>>> import numpy as np
>>> import numpy.linalg as la
>>> np.set_printoptions(precision=3, suppress=True, linewidth=100)
>>> rng = np.random.default_rng(15)
>>> t = rng.uniform(0, 2 * np.pi, 10)
>>> Q, _ = la.qr(np.array([[0.1, -0.1], [-3.1, 1.9], [0.4, 0.1]]))
>>> E = 5 * np.c_[np.cos(t), np.sin(t)] @ Q.T
>>> E
array([[-0.488, -1.167,  4.837],
       [-0.597,  2.557,  4.255],
       [ 0.572, -3.282, -3.728],
       [ 0.008,  4.589, -1.984],
       [-0.109, -4.195,  2.719],
       [ 0.365,  2.517, -4.305],
       [-0.539, -0.361,  4.958],
       [ 0.57 , -3.305, -3.709],
       [ 0.309, -4.941, -0.699],
       [-0.246,  4.993,  0.11 ]])
>>> Xs = E - E.mean(axis=0)
>>> left, s, vt = la.svd(Xs, full_matrices=False)
>>> la.matrix_rank(Xs)
np.int64(2)
>>> np.searchsorted(np.cumsum(s ** 2) / (s ** 2).sum(), 0.9) + 1
np.int64(2)
>>> other = E + rng.integers(-2, 3, (10, 2)) @ rng.integers(-2, 3, (2, 3))
>>> other
array([[-0.488, -2.167,  5.837],
       [-0.597,  0.557,  6.255],
       [-3.428, -1.282, -1.728],
       [ 4.008,  0.589, -1.984],
       [-0.109, -2.195,  0.719],
       [ 8.365, -3.483, -6.305],
       [-4.539,  2.639,  5.958],
       [-1.43 , -1.305, -3.709],
       [-1.691, -3.941,  0.301],
       [ 5.754, -0.007, -0.89 ]])
>>> np.abs(other - E).sum(axis=1)
array([ 2.,  4.,  8.,  8.,  4., 16.,  8.,  4.,  4., 12.])
>>> x0 = np.array([3, 2, 3])
>>> target = other @ x0
>>> target
array([ 11.713,  18.089, -18.035,   7.25 ,  -2.561,  -0.787,   9.534, -18.024, -12.051,  14.578])
>>> la.lstsq(other, target)[0]
array([3., 2., 3.])
>>> la.solve(other.T @ other, other.T @ target)
array([3., 2., 3.])
>>> np.round(la.pinv(other) @ other, 3) + 0
array([[1., 0., 0.],
       [0., 1., 0.],
       [0., 0., 1.]])
>>> target = target + 0.3 * rng.normal(size=10)
>>> target
array([ 11.245,  18.151, -17.828,   7.683,  -2.745,  -0.763,   9.29 , -18.151, -12.734,  14.8  ])
>>> c, *_ = la.lstsq(other, target)
>>> c
array([3.031, 2.114, 2.964])
>>> [round(float(la.norm(la.solve(other.T @ other + lam * np.eye(3), other.T @ target))), 2) for lam in (0, 1, 10, 100)]
[4.74, 4.67, 4.14, 1.98]
>>> other = np.array([[5, -4, -1, -5, 2, -3],
...     [4, -3, 4, -1, 1, 5],
...     [-4, -1, -3, 3, -2, -5],
...     [3, -2, -4, -1, 5, 5],
...     [4, 4, 0, 4, -4, -5],
...     [-5, 0, 2, 2, -1, -4]])
>>> m1 = np.tril(other)
>>> m1
array([[ 5,  0,  0,  0,  0,  0],
       [ 4, -3,  0,  0,  0,  0],
       [-4, -1, -3,  0,  0,  0],
       [ 3, -2, -4, -1,  0,  0],
       [ 4,  4,  0,  4, -4,  0],
       [-5,  0,  2,  2, -1, -4]])
>>> (m1 - m1.T) / 2
array([[ 0. , -2. ,  2. , -1.5, -2. ,  2.5],
       [ 2. ,  0. ,  0.5,  1. , -2. ,  0. ],
       [-2. , -0.5,  0. ,  2. ,  0. , -1. ],
       [ 1.5, -1. , -2. ,  0. , -2. , -1. ],
       [ 2. ,  2. ,  0. ,  2. ,  0. ,  0.5],
       [-2.5,  0. ,  1. ,  1. , -0.5,  0. ]])
>>> round(np.abs(la.eigvals(m1)).max(), 3)
np.float64(5.0)
>>> m1 @ m1
array([[ 25,   0,   0,   0,   0,   0],
       [  8,   9,   0,   0,   0,   0],
       [-12,   6,   9,   0,   0,   0],
       [ 20,  12,  16,   1,   0,   0],
       [ 32, -36, -16, -20,  16,   0],
       [-11, -10, -22, -14,   8,  16]])
>>> X = np.loadtxt("dump.csv", delimiter=",")
>>> X
array([[0., 0., 1., 3.],
       [0., 0., 0., 0.],
       [1., 0., 0., 0.],
       [3., 0., 0., 0.]])
>>> np.all(la.eigvalsh(X) > 0)
np.False_
>>> [round(float(la.det(X[:i, :i])), 2) + 0 for i in range(1, 5)]
[0.0, 0.0, 0.0, 0.0]
>>> lab = rng.permutation(4)
>>> lab
array([1, 2, 3, 0])
>>> other = X[lab][:, lab]
>>> round(la.det(other), 3), round(float(la.det(X[lab])), 3)
(np.float64(0.0), 0.0)
>>> np.sort(np.abs(la.eigvals(other)))
array([0.   , 0.   , 3.162, 3.162])
>>> other
array([[0., 0., 0., 0.],
       [0., 0., 0., 1.],
       [0., 0., 0., 3.],
       [0., 1., 3., 0.]])
>>> np.allclose(other, X)
False
>>> ev, V = la.eigh(X)
>>> x0 = np.array([0, 3, 0, 1])
>>> x0 @ X @ x0 / (x0 @ x0), round(float(ev[0]), 3), np.round(ev[-1], 3)
(np.float64(0.0), -3.162, np.float64(3.162))
>>> V * np.maximum(ev, 0) @ V.T
array([[1.581, 0.   , 0.5  , 1.5  ],
       [0.   , 0.   , 0.   , 0.   ],
       [0.5  , 0.   , 0.158, 0.474],
       [1.5  , 0.   , 0.474, 1.423]])
>>> np.abs(X).sum(axis=1).max(), round(np.abs(ev).max(), 3)
(np.float64(4.0), np.float64(3.162))
>>> la.eigvalsh(X[1:, 1:])
array([0., 0., 0.])
>>> r = la.matrix_rank(X)
>>> r
np.int64(2)
>>> ns = la.svd(X)[2][r:].T
>>> ns @ ns.T
array([[ 0. ,  0. ,  0. ,  0. ],
       [ 0. ,  1. ,  0. ,  0. ],
       [ 0. ,  0. ,  0.9, -0.3],
       [ 0. ,  0. , -0.3,  0.1]])
>>> [int(la.matrix_rank(np.delete(X, i, axis=0))) for i in range(4)]
[1, 2, 2, 2]
>>> W0 = np.load("a.npy")
>>> W0
array([[ 1,  0,  0,  9,  0],
       [ 0, -7,  8,  0, -6],
       [ 0, -1, -7,  0,  6],
       [ 5,  0,  0, -7,  0],
       [ 0,  6,  2,  0, -4]])
>>> np.sort(la.eigvals(W0).real)
array([-10.81 ,  -8.612,  -8.612,  -0.777,   4.81 ])
>>> np.flatnonzero(la.matrix_power((W0 != 0) + (W0.T != 0) + np.eye(5), 5)[2])
array([1, 2, 4])
>>> round(float(la.det(W0)), 3)
4992.0
>>> (W0 != 0).astype(int)
array([[1, 0, 0, 1, 0],
       [0, 1, 1, 0, 1],
       [0, 1, 1, 0, 1],
       [1, 0, 0, 1, 0],
       [0, 1, 1, 0, 1]])
>>> np.trace(W0)
np.int64(-24)
>>> np.round(np.abs(la.eigvals(W0)).max(), 3)
np.float64(11.119)
>>> (W0 - W0.T) / 2
array([[ 0. ,  0. ,  0. ,  2. ,  0. ],
       [ 0. ,  0. ,  4.5,  0. , -6. ],
       [ 0. , -4.5,  0. ,  0. ,  2. ],
       [-2. ,  0. ,  0. ,  0. ,  0. ],
       [ 0. ,  6. , -2. ,  0. ,  0. ]])
>>> hat = np.triu(np.array([[2, 0, 1, 1, 3],
...     [2, 3, 3, 1, 2],
...     [1, 0, 3, 0, 3],
...     [1, 1, 0, 2, 0],
...     [0, 3, 2, 0, 0]]), 1) + np.eye(5)
>>> other = hat @ W0 @ la.inv(hat)
>>> la.matrix_rank(other)
np.int64(5)
>>> round(float(la.det(other)), 3)
4992.0
>>> np.poly(other)
array([    1.,    24.,   193.,   -18., -6548., -4992.])
>>> np.trace(other), np.trace(W0)
(np.float64(-24.0), np.int64(-24))
>>> hat @ W0 - W0 @ hat
array([[  5.,  17.,  -2.,  -8.,  -9.],
       [  5.,   9.,   4.,   0.,   0.],
       [  0.,  18.,   9.,   1.,  11.],
       [  0.,   0.,  -5.,  -5., -15.],
       [  0.,   0., -18.,  -6., -18.]])
>>> other = np.array([[0, 0, 5, -2, 3, 3, -2],
...     [0, 3, -5, -1, -2, 0, -3],
...     [1, -5, 0, -3, 4, -1, -5],
...     [3, 5, 5, -1, -1, 2, 0],
...     [1, 5, -1, 0, 0, 1, 4],
...     [-4, -3, -2, -2, 0, -3, -3],
...     [-1, -4, -1, 3, -4, 4, -5]])
>>> M = other + other.T
>>> M
array([[  0,   0,   6,   1,   4,  -1,  -3],
       [  0,   6, -10,   4,   3,  -3,  -7],
       [  6, -10,   0,   2,   3,  -3,  -6],
       [  1,   4,   2,  -2,  -1,   0,   3],
       [  4,   3,   3,  -1,   0,   1,   0],
       [ -1,  -3,  -3,   0,   1,  -6,   1],
       [ -3,  -7,  -6,   3,   0,   1, -10]])
>>> other = M + rng.integers(-2, 3, (7, 6)) @ rng.integers(-2, 3, (6, 7))
>>> other
array([[  2,  -5,  11,   2,   9,  -1,  -7],
       [  4,   2, -15,   4,   4,  -8, -17],
       [ 13, -13,   0,  -3,  12,   7,  -7],
       [ -1,  -6,   6,  -2,   6,   7,  -4],
       [  4,  -5,   6,   1,  -2,   7,   5],
       [  2,   1,  -2,  -4,   4,  -4,   7],
       [  5, -11, -10,  -1,   4,   9, -10]])
>>> la.matrix_rank(other - M, tol=1e-8)
np.int64(6)
>>> np.argsort(-la.norm(M, axis=0).round(6), kind="stable")[:3]
array([1, 6, 2])
>>> round(float(la.norm(M, 2) / la.norm(M)), 3)
0.709
>>> [round(float(x), 3) for x in la.svd(M, compute_uv=False)[:3]]
[20.147, 14.587, 9.311]
>>> round(float(la.det(M)), 3)
-23666.0
>>> np.trace(M)
np.int64(-12)
>>> np.sort(np.abs(la.eigvals(M)))
array([ 0.107,  1.716,  5.798,  8.129,  9.311, 14.587, 20.147])
>>> np.allclose(M, M.T)
True
>>> np.allclose(M @ M.T, M.T @ M)
True
>>> M @ M
array([[ 63, -20,  35,  -3,  16, -11,  -4],
       [-20, 219,   8, -28, -19,  26,  97],
       [ 35,   8, 194, -59, -11,  39, 115],
       [ -3, -28, -59,  35,  24, -17, -79],
       [ 16, -19, -11,  24,  36, -28, -53],
       [-11,  26,  39, -17, -28,  57,  26],
       [ -4,  97, 115, -79, -53,  26, 204]])
>>> F = 0.5 ** np.abs(np.subtract.outer(np.arange(7), np.arange(7)))
>>> F
array([[1.   , 0.5  , 0.25 , 0.125, 0.062, 0.031, 0.016],
       [0.5  , 1.   , 0.5  , 0.25 , 0.125, 0.062, 0.031],
       [0.25 , 0.5  , 1.   , 0.5  , 0.25 , 0.125, 0.062],
       [0.125, 0.25 , 0.5  , 1.   , 0.5  , 0.25 , 0.125],
       [0.062, 0.125, 0.25 , 0.5  , 1.   , 0.5  , 0.25 ],
       [0.031, 0.062, 0.125, 0.25 , 0.5  , 1.   , 0.5  ],
       [0.016, 0.031, 0.062, 0.125, 0.25 , 0.5  , 1.   ]])
>>> lab = rng.permutation(7)
>>> lab
array([5, 6, 2, 0, 1, 3, 4])
>>> other = F[lab][:, lab]
>>> other
array([[1.   , 0.5  , 0.125, 0.031, 0.062, 0.25 , 0.5  ],
       [0.5  , 1.   , 0.062, 0.016, 0.031, 0.125, 0.25 ],
       [0.125, 0.062, 1.   , 0.25 , 0.5  , 0.5  , 0.25 ],
       [0.031, 0.016, 0.25 , 1.   , 0.5  , 0.125, 0.062],
       [0.062, 0.031, 0.5  , 0.5  , 1.   , 0.25 , 0.125],
       [0.25 , 0.125, 0.5  , 0.125, 0.25 , 1.   , 0.5  ],
       [0.5  , 0.25 , 0.25 , 0.062, 0.125, 0.5  , 1.   ]])
>>> np.diag(other)
array([1., 1., 1., 1., 1., 1., 1.])
>>> np.allclose(other, F)
False
>>> x0 = np.array([-4, 5, -4, -9, 6, 2, -2])
>>> target = F @ x0
>>> c, lr = np.zeros(7), 1 / la.norm(F, 2) ** 2
>>> for i in range(50):
...     c -= lr * F.T @ (F @ c - target)
...     if i % 10 == 0: print(i, round(la.norm(F @ c - target), 3))
... 
0 6.747
10 3.984
20 2.739
30 1.931
40 1.383
>>> c
array([-3.1  ,  3.797, -3.924, -7.771,  4.637,  2.538, -1.983])
>>> round(la.cond(F), 3)
np.float64(7.181)
>>> s = 20 * 0.7 ** np.arange(5)
>>> A = rng.normal(size=(18, 5)) * rng.permutation(s)
>>> A
array([[  2.834,  -8.925, -13.755,   7.615,  -3.636],
       [-13.493,  11.065,  35.561,  11.04 ,   3.75 ],
       [ 20.503,  -4.977,  43.507,  14.395,  -1.644],
       [  4.049, -18.016, -20.524,   3.882,  -5.588],
       [  2.106,   6.478,   2.801,   6.711,   9.399],
       [  1.916,  14.311,  30.284,  -2.999,  -3.118],
       [-23.652,   6.329,  21.536,   3.162,  10.215],
       [ 15.266,  11.836,  -0.178,  -5.838,   0.669],
       [  5.211,  -0.511,  -5.502,  -2.436,   3.509],
       [-16.464,  -4.033,   2.038,   4.983,   3.523],
       [ -1.936,  -7.765, -22.844,   8.222,   2.963],
       [  2.324,  -9.746, -21.947,   8.241,   0.098],
       [  4.951,  25.703, -30.036,  -5.103,   1.926],
       [  6.449, -14.156,  -0.964,  -3.937,  -2.634],
       [  4.084,   3.206,  24.222,   4.381,   7.341],
       [ -7.746,   6.168, -28.006, -11.301,  -6.629],
       [  7.132,   2.978, -32.625,   9.038,   4.681],
       [ -1.766,  -3.39 ,  -0.237,  -8.393,  11.291]])
>>> Q, r_ = la.qr(F)
>>> np.round(abs(r_[0, 0]), 3), round(la.norm(F[:, 0]), 3)
(np.float64(1.155), np.float64(1.155))
>>> np.abs(np.diag(r_))
array([1.155, 0.75 , 0.75 , 0.749, 0.746, 0.732, 0.671])
>>> np.round(Q.T @ Q, 3) + 0
array([[1., 0., 0., 0., 0., 0., 0.],
       [0., 1., 0., 0., 0., 0., 0.],
       [0., 0., 1., 0., 0., 0., 0.],
       [0., 0., 0., 1., 0., 0., 0.],
       [0., 0., 0., 0., 1., 0., 0.],
       [0., 0., 0., 0., 0., 1., 0.],
       [0., 0., 0., 0., 0., 0., 1.]])
>>> np.allclose(r_.T @ r_, F.T @ F)
True
>>> left, s, vt = la.svd(X)
>>> np.argmax(s[:-1] / (s[1:] + 1e-6)) + 1
np.int64(2)
>>> s.round(3) + 0
array([3.162, 3.162, 0.   , 0.   ])
>>> other = left[:, :2] @ np.diag(s[:2]) @ vt[:2]
>>> np.round(np.abs(X - other).max(), 3)
np.float64(0.0)
>>> la.matrix_rank(X, rtol=0.05)
np.int64(2)
>>> round(la.norm(X - other, 2), 3), round(float(s[2]), 3)
(np.float64(0.0), 0.0)
>>> cov = np.cov(A, rowvar=False)
>>> np.argsort(-A.std(axis=0).round(6), kind="stable")
array([2, 1, 0, 3, 4])
>>> A.std(axis=0)
array([10.338, 10.71 , 22.995,  7.113,  5.18 ])
>>> np.median(A, axis=0)
array([ 2.579,  1.234, -0.601,  4.131,  2.444])
>>> Z = np.sign(np.array([[-1, -1, -2, 2], [1, 2, -1, 2], [-1, -2, 1, -1], [-2, 2, 0, 2]]))
>>> other = (np.tril(Z, -1) + np.eye(4)) @ (np.triu(Z, 1) + np.eye(4))
>>> ev = np.array([0, 5, -6, -2])
>>> data = np.rint(other * ev @ la.inv(other)) + 0
>>> data
array([[ 13.,  -8.,   1.,   4.],
       [ 16.,   4.,  12.,   8.],
       [-24.,  -6., -18., -12.],
       [-14.,  22.,  10.,  -2.]])
>>> np.unique(data.round(6), axis=0).shape
(4, 4)
>>> la.lstsq(data[:-1].T, data[-1])[2]
np.int32(2)
>>> left, s, vt = la.svd(data)
>>> s.round(3) + 0
array([41.204, 29.934,  0.351,  0.   ])
>>> other = left[:, :3] @ np.diag(s[:3]) @ vt[:3]
>>> np.round(la.norm(data - other) / la.norm(data), 3)
np.float64(0.0)
>>> other
array([[ 13.,  -8.,   1.,   4.],
       [ 16.,   4.,  12.,   8.],
       [-24.,  -6., -18., -12.],
       [-14.,  22.,  10.,  -2.]])
